>>> import numpy as np
>>> np.set_printoptions(suppress=True, linewidth=140)
>>> X = np.loadtxt("m.csv", delimiter=",")
>>> X
array([[1.   , 0.9  , 0.81 , 0.729],
       [0.9  , 1.   , 0.9  , 0.81 ],
       [0.81 , 0.9  , 1.   , 0.9  ],
       [0.729, 0.81 , 0.9  , 1.   ]])
>>> # symmetric, so the eigenvalues are real
>>> q = X.astype(float).copy()
>>> for j in range(4):
...     q[:, j] -= q[:, :j] @ (q[:, :j].T @ q[:, j])
...     q[:, j] /= np.linalg.norm(q[:, j])
... 
>>> np.round(q.T @ q, 3) + 0
array([[1., 0., 0., 0.],
       [0., 1., 0., 0.],
       [0., 0., 1., 0.],
       [0., 0., 0., 1.]])
>>> np.round(q.T @ X, 3) + 0
array([[1.731, 1.802, 1.782, 1.684],
       [0.   , 0.172, 0.269, 0.299],
       [0.   , 0.   , 0.163, 0.227],
       [0.   , 0.   , 0.   , 0.141]])
>>> left, sig, Vh = np.linalg.svd(X)
>>> sig.round(3)
array([3.527, 0.31 , 0.102, 0.061])
>>> B = left[:, :1] @ np.diag(sig[:1]) @ Vh[:1]
>>> round(np.linalg.norm(X - B) / np.linalg.norm(X), 3)
np.float64(0.094)
>>> round(float(np.abs(X - B).max()), 3)
0.162
>>> B.round(3)
array([[0.838, 0.881, 0.881, 0.838],
       [0.881, 0.926, 0.926, 0.881],
       [0.881, 0.926, 0.926, 0.881],
       [0.838, 0.881, 0.881, 0.838]])
>>> np.round(np.linalg.norm(X - B, 2), 3), round(sig[1], 3)
(np.float64(0.31), np.float64(0.31))
>>> m1 = np.loadtxt("a.csv", delimiter=",")
>>> m1
array([[ 1. ,  0.9, -1.3],
       [-0.1,  5.1,  1.6]])
>>> w1 = np.array([[1, -4, 0, 3], [2, -3, 0, -4], [5, -5, 1, 1]])
>>> c = np.array([2, 3, 1, 3])
>>> H = np.maximum(m1 @ w1 + c, 0)
>>> np.linalg.matrix_rank(H)
np.int64(2)
>>> (H > 0).astype(int)
array([[0, 1, 0, 1],
       [1, 0, 1, 0]])
>>> W2 = np.array([[5, 0], [3, 0], [2, 1], [1, 1]])
>>> (H @ W2).round(6).argmax(axis=1)
array([0, 0])
>>> ang = np.radians(36)
>>> R = np.eye(3)
>>> R[1, 1] = R[0, 0] = np.cos(ang)
>>> R[1, 0], R[0, 1] = -np.sin(ang), np.sin(ang)
>>> R.round(3)
array([[ 0.809,  0.588,  0.   ],
       [-0.588,  0.809,  0.   ],
       [ 0.   ,  0.   ,  1.   ]])
>>> B = m1 @ R.T
>>> np.allclose(np.linalg.norm(m1, axis=1), np.linalg.norm(B, axis=1))
True
>>> B.round(3)
array([[ 1.338,  0.14 , -1.3  ],
       [ 2.917,  4.185,  1.6  ]])
>>> E = np.array([[19.0, 4.0, 16.0, 32.0],
...     [4.0, 4.0, 4.0, 8.0],
...     [16.0, 4.0, 19.0, 32.0],
...     [32.0, 8.0, 32.0, 67.0]])
>>> # symmetric, so the eigenvalues are real
>>> np.linalg.cond(E) > 100
np.False_
>>> vec = np.ones(4)
>>> for _ in range(5):
...     vec = E @ vec
...     vec /= np.linalg.norm(vec)
...     print(round(vec @ E @ vec, 3))
... 
99.97
100.0
100.0
100.0
100.0
>>> vec.round(3)
array([0.406, 0.102, 0.406, 0.812])
>>> vec = np.array([5, 3, -2, 2])
>>> y = E @ vec
>>> y
array([139.,  40., 118., 254.])
>>> np.round(np.linalg.solve(E, y + E[:, 3]), 3)
array([ 5.,  3., -2.,  3.])
